>>> import numpy as np
>>> np.set_printoptions(precision=2, suppress=True, linewidth=100)
>>> rnd = lambda a: np.round(a, 2) + 0
>>> J = np.array([[0.02, 1.16, 0.61],
...     [-0.03, 1.23, 0.66],
...     [-0.06, -0.1, -0.07],
...     [0.01, -0.4, -0.18],
...     [-0.02, 0.08, 0.07],
...     [-0.06, -1.75, -0.93],
...     [0.0, 0.56, 0.24],
...     [-0.05, -3.3, -1.62],
...     [-0.05, 2.89, 1.44],
...     [-0.02, -0.89, -0.44],
...     [-0.05, 0.0, 0.01],
...     [-0.03, 2.08, 1.1],
...     [-0.01, 0.67, 0.45],
...     [0.06, -2.16, -1.11],
...     [0.09, 0.12, -0.02],
...     [-0.01, 0.76, 0.38],
...     [-0.05, 2.28, 1.2],
...     [0.08, -1.02, -0.58]])
>>> G = J.T @ J
>>> print((J @ J.T).shape)
(18, 18)
>>> print(rnd(np.diag(G)))
[ 0.04 42.72 11.23]
>>> print(np.allclose(G, G.T))
True
>>> print(rnd(G))
[[ 0.04 -0.26 -0.15]
 [-0.26 42.72 21.87]
 [-0.15 21.87 11.23]]
>>> print(rnd(np.trace(G)), rnd((J ** 2).sum()))
53.99 53.99
>>> print(rnd(np.linalg.svd(J, compute_uv=False) ** 2))
[53.92  0.05  0.02]
>>> print(rnd(np.linalg.eigvalsh(G)[::-1]))
[53.92  0.05  0.02]
>>> G = np.cov(J, rowvar=False)
>>> print(rnd(np.polyfit(J[:, 2], J[:, 1], 1)))
[ 1.95 -0.01]
>>> print(np.argsort(-J.std(axis=0).round(6), kind="stable"))
[1 2 0]
>>> print(rnd(G))
[[ 0.   -0.01 -0.01]
 [-0.01  2.5   1.28]
 [-0.01  1.28  0.66]]
>>> print(G.shape)
(3, 3)
>>> K = np.load("sample13.npy")
>>> print(K)
[[ 0.02  2.07  2.11]
 [ 0.01 -0.43 -0.41]
 [ 0.02 -0.79 -0.67]
 [-0.04  1.07  1.08]
 [-0.05  0.68  0.62]
 [ 0.07 -1.22 -1.19]
 [ 0.    1.56  1.51]
 [-0.07 -1.08 -1.14]
 [-0.01  0.23  0.31]
 [-0.03 -2.07 -1.98]
 [-0.08  0.63  0.65]
 [-0.05 -2.01 -2.  ]
 [ 0.   -6.01 -6.03]
 [-0.03 -2.66 -2.72]
 [-0.01 -4.47 -4.6 ]
 [-0.01  3.24  3.19]
 [-0.06  1.18  1.21]
 [ 0.03 -1.02 -0.89]
 [ 0.08 -1.96 -2.01]
 [ 0.06  1.21  1.2 ]
 [-0.01 -0.5  -0.49]
 [-0.07 -1.71 -1.71]
 [-0.09  0.77  0.75]]
>>> t3 = np.stack([K, -3 * K, K[::-1]])
>>> print(t3.shape)
(3, 23, 3)
